$ python3 -q
>>> import numpy as np
>>> np.set_printoptions(suppress=True, linewidth=200)
>>> def tidy(a):
...     return np.round(a, 2) + 0
... 
>>> E = np.array([[-8, -4, 2],
...     [-28, -14, 7],
...     [-16, -8, 4],
...     [-20, -10, 5],
...     [0, 0, 0],
...     [-4, -2, 1],
...     [-28, -14, 7]])
>>> tidy(np.linalg.norm(E, 2) / np.linalg.norm(E))
np.float64(1.0)
>>> np.linalg.cond(E) > 100
np.True_
>>> [round(float(x), 2) for x in np.linalg.svd(E, compute_uv=False)[:3]]
[54.99, 0.0, 0.0]
>>> np.argsort(-np.linalg.norm(E, axis=0).round(6), kind="stable")[:3]
array([0, 1, 2])
>>> np.abs(np.diag(np.linalg.qr(E)[1])) > 1e-9
array([ True, False, False])
>>> np.unique(E.round(6), axis=0).shape
(6, 3)
>>> tidy(np.trace(np.linalg.pinv(E) @ E))
np.float64(1.0)
>>> tidy(E @ np.linalg.pinv(E) @ E)
array([[ -8.,  -4.,   2.],
       [-28., -14.,   7.],
       [-16.,  -8.,   4.],
       [-20., -10.,   5.],
       [  0.,   0.,   0.],
       [ -4.,  -2.,   1.],
       [-28., -14.,   7.]])
>>> rng = np.random.default_rng(84607)
>>> M = rng.normal(size=(10, 4))
>>> M = 10 * M / np.linalg.norm(M, axis=1, keepdims=True)
>>> tidy(M)
array([[ 3.59, -0.63, -3.64, -8.57],
       [-7.93,  0.52, -5.2 ,  3.12],
       [ 7.15, -2.05, -5.64, -3.58],
       [-9.44, -2.01, -1.1 ,  2.38],
       [-5.44, -0.08, -8.38,  0.33],
       [-0.13,  6.65, -6.98,  2.64],
       [-0.6 ,  4.53, -8.05,  3.78],
       [ 3.36, -4.63, -5.01,  6.5 ],
       [ 2.26, -1.01, -3.83,  8.9 ],
       [-4.69,  2.11,  5.8 , -6.31]])
>>> hat = M @ np.linalg.solve(M.T @ M, M.T)
>>> tidy(np.linalg.eigvalsh(hat))
array([0., 0., 0., 0., 0., 0., 1., 1., 1., 1.])
>>> np.linalg.matrix_rank(np.eye(10) - hat)
np.int64(6)
>>> Q, r_ = np.linalg.qr(M)
>>> tidy(Q @ r_)
array([[ 3.59, -0.63, -3.64, -8.57],
       [-7.93,  0.52, -5.2 ,  3.12],
       [ 7.15, -2.05, -5.64, -3.58],
       [-9.44, -2.01, -1.1 ,  2.38],
       [-5.44, -0.08, -8.38,  0.33],
       [-0.13,  6.65, -6.98,  2.64],
       [-0.6 ,  4.53, -8.05,  3.78],
       [ 3.36, -4.63, -5.01,  6.5 ],
       [ 2.26, -1.01, -3.83,  8.9 ],
       [-4.69,  2.11,  5.8 , -6.31]])
>>> tidy(np.abs(np.diag(r_)))
array([16.87,  9.84, 17.93, 15.1 ])
>>> lab = M[:, 2] > np.median(M[:, 2])
>>> f = M[lab].mean(axis=0) - M[~lab].mean(axis=0)
>>> (((M - M.mean(axis=0)) @ f > 0) == lab).mean()
np.float64(0.9)
>>> ((M - M.mean(axis=0)) @ f > 0).astype(int)
array([1, 0, 1, 1, 0, 0, 0, 1, 1, 1])
>>> cov = M.T @ M
>>> tidy(cov)
array([[ 284.52,  -33.04,   -3.15,  -36.46],
       [ -33.04,  100.61,  -29.55,   -8.06],
       [  -3.15,  -29.55,  330.69, -122.42],
       [ -36.46,   -8.06, -122.42,  284.18]])
>>> tidy(np.linalg.eigvalsh(cov)[::-1])
array([436.43, 292.6 , 186.01,  84.97])
>>> tidy(np.diag(cov))
array([284.52, 100.61, 330.69, 284.18])
>>> np.linalg.matrix_rank(cov)
np.int64(4)
>>> K = np.load("sample7.npy")
>>> K
array([[ 0,  3,  5,  1,  5, -3, -5],
       [-3,  0, -3, -2, -4,  3, -2],
       [-5,  3,  0, -7, -4, -3, -9],
       [-1,  2,  7,  0,  1,  2, -4],
       [-5,  4,  4, -1,  0, -5,  1],
       [ 3, -3,  3, -2,  5,  0, -6],
       [ 5,  2,  9,  4, -1,  6,  0]])
>>> M2 = K + rng.integers(-2, 3, (7, 6)) @ rng.integers(-2, 3, (6, 7))
>>> M2
array([[ -1,   5,   1,  11,   9, -11,  -3],
       [  1,  -9,   5,  -3, -11,  11,  -5],
       [ -6,   7,   2,   4,   1,  -5,  -7],
       [ -7,  11,  10,   0,   7,   6,  -3],
       [ -5,   0,   8,  -8,  -6,   3,   0],
       [  4,   2,   3,   4,   7,   2,   1],
       [ 11,   6,   5,   5,  10,   0,   0]])
>>> tidy(np.linalg.svd(M2 - K, compute_uv=False))
array([29.17, 14.65, 13.32,  9.1 ,  6.63,  0.7 ,  0.  ])
>>> np.abs(np.diag(np.linalg.qr(K)[1])) > 1e-9
array([ True,  True,  True,  True,  True,  True, False])
>>> tidy(np.linalg.norm(K, 2) / np.linalg.norm(K))
np.float64(0.6)
>>> lab = rng.permutation(7)
>>> lab
array([6, 3, 2, 1, 0, 5, 4])
>>> M2 = K[lab][:, lab]
>>> tidy(np.sort(np.abs(np.linalg.eigvals(M2))))
array([ 0.  ,  2.83,  2.83,  9.94,  9.94, 16.35, 16.35])
>>> np.allclose(M2, K)
False
>>> np.trace(M2)
np.int64(0)
>>> np.diag(M2)
array([0, 0, 0, 0, 0, 0, 0])
>>> J = np.loadtxt("test7.csv", delimiter=",")
>>> J
array([[ 2.,  3.,  4.],
       [ 5.,  6.,  7.],
       [ 8.,  9., 10.],
       [11., 12., 13.]])
>>> tidy(np.linalg.norm(J, axis=0))
array([14.63, 16.43, 18.28])
>>> J[3] @ J[1]
np.float64(218.0)
>>> tidy(np.linalg.norm(J[3] - J[1]))
np.float64(10.39)
>>> tidy(np.linalg.norm(J, 1)), tidy(np.linalg.norm(J, np.inf))
(np.float64(34.0), np.float64(36.0))
>>> tidy(np.linalg.norm(J, "nuc"))
np.float64(29.73)
>>> np.linalg.norm(J, axis=1).argmax()
np.int64(3)
>>> r = np.linalg.matrix_rank(J)
>>> r
np.int64(2)
>>> ns = np.linalg.svd(J)[2][r:].T
>>> [int(np.linalg.matrix_rank(J[:i])) for i in range(1, len(J) + 1)]
[1, 2, 2, 2]
>>> tidy(ns @ ns.T)
array([[ 0.17, -0.33,  0.17],
       [-0.33,  0.67, -0.33],
       [ 0.17, -0.33,  0.17]])
>>> [int(np.linalg.matrix_rank(J[:, :j + 1])) for j in range(3)]
[1, 2, 2]
>>> w1 = np.array([[2, 0, 0], [1, 2, 0], [0, 1, 0]])
>>> beta = np.array([-2, 2, -1])
>>> H = np.maximum(J @ w1 + beta, 0)
>>> np.linalg.matrix_rank(H)
np.int64(2)
>>> (H > 0).astype(int)
array([[1, 1, 0],
       [1, 1, 0],
       [1, 1, 0],
       [1, 1, 0]])
>>> (H > 0).mean(axis=0)
array([1., 1., 0.])
>>> C = np.array([[-1, 2, -2], [-3, -1, 0], [-1, -3, -1]])
>>> w1 @ C
array([[-2,  4, -4],
       [-7,  0, -2],
       [-3, -1,  0]])
>>> H @ C
array([[ -41.,   -2.,  -10.],
       [ -77.,    7.,  -28.],
       [-113.,   16.,  -46.],
       [-149.,   25.,  -64.]])
>>> Uu, s, Vt = np.linalg.svd(J)
>>> np.argmax(s[:-1] / (s[1:] + 1e-6)) + 1
np.int64(2)
>>> M2 = Uu[:, :2] @ np.diag(s[:2]) @ Vt[:2]
>>> tidy(M2)
array([[ 2.,  3.,  4.],
       [ 5.,  6.,  7.],
       [ 8.,  9., 10.],
       [11., 12., 13.]])
>>> tidy(np.linalg.norm(J - M2, 2)), tidy(s[2])
(np.float64(0.0), np.float64(0.0))
>>> arr = np.load("a.npy")
>>> arr
array([[ 0,  1,  1,  0],
       [-1,  0, -2,  0],
       [-1,  2,  0,  0],
       [ 0,  0,  0,  0]])
>>> np.abs(np.diag(np.linalg.qr(arr)[1])) > 1e-9
array([ True,  True, False, False])
>>> np.unique(arr.round(6), axis=0).shape
(4, 4)
>>> np.allclose(arr[:-1].T @ np.linalg.lstsq(arr[:-1].T, arr[-1])[0], arr[-1])
True
>>> tidy(np.linalg.norm(arr, 2) / np.linalg.norm(arr))
np.float64(0.71)
>>> np.linalg.matrix_rank(arr, rtol=0.1)
np.int64(2)
>>> np.argsort(-np.linalg.norm(arr, axis=0).round(6), kind="stable")[:3]
array([1, 2, 0])
>>> Uu, s, Vt = np.linalg.svd(arr)
>>> np.argmax(s[:-1] / (s[1:] + 1e-6)) + 1
np.int64(2)
>>> M2 = Uu[:, :2] @ np.diag(s[:2]) @ Vt[:2]
>>> np.linalg.matrix_rank(arr, rtol=0.05)
np.int64(2)
>>> tidy(np.linalg.norm(arr - M2, 2)), tidy(s[2])
(np.float64(0.0), np.float64(0.0))
>>> tidy(np.abs(arr - M2).max())
np.float64(0.0)
>>> tidy(M2)
array([[ 0.,  1.,  1.,  0.],
       [-1.,  0., -2.,  0.],
       [-1.,  2.,  0.,  0.],
       [ 0.,  0.,  0.,  0.]])
>>> np.trace(arr)
np.int64(0)
>>> arr @ arr
array([[-2,  2, -2,  0],
       [ 2, -5, -1,  0],
       [-2, -1, -5,  0],
       [ 0,  0,  0,  0]])
>>> r = np.linalg.matrix_rank(E)
>>> r
np.int64(1)
>>> ns = np.linalg.svd(E)[2][r:].T
>>> tidy(ns @ ns.T)
array([[ 0.24, -0.38,  0.19],
       [-0.38,  0.81,  0.1 ],
       [ 0.19,  0.1 ,  0.95]])
>>> m1 = np.array([[0.54, 1.83, 0.99, -0.51, 0.75],
...     [0.4, 1.9, 0.9, -0.6, 0.7],
...     [1.3, -0.1, -0.9, 0.0, -0.2],
...     [0.9, 0.5, -0.2, -0.9, -1.4],
...     [0.8, 2.8, -0.5, 0.3, -0.9]])
>>> Uu, s, Vt = np.linalg.svd(m1)
>>> np.argmax(s[:-1] / (s[1:] + 1e-6)) + 1
np.int64(4)
>>> M2 = Uu[:, :4] @ np.diag(s[:4]) @ Vt[:4]
>>> tidy(np.abs(m1 - M2).max())
np.float64(0.05)
>>> tidy(np.linalg.norm(m1 - M2, 2)), tidy(s[4])
(np.float64(0.11), np.float64(0.11))
>>> tidy(np.linalg.norm(m1 - M2) / np.linalg.norm(m1))
np.float64(0.02)
>>> np.linalg.matrix_rank(m1, rtol=0.05)
np.int64(4)
>>> np.linalg.matrix_rank(M2)
np.int64(4)
>>> tidy(M2)
array([[ 0.51,  1.84,  0.94, -0.56,  0.77],
       [ 0.43,  1.89,  0.95, -0.55,  0.68],
       [ 1.3 , -0.1 , -0.9 ,  0.  , -0.2 ],
       [ 0.9 ,  0.5 , -0.2 , -0.9 , -1.4 ],
       [ 0.8 ,  2.8 , -0.5 ,  0.3 , -0.9 ]])
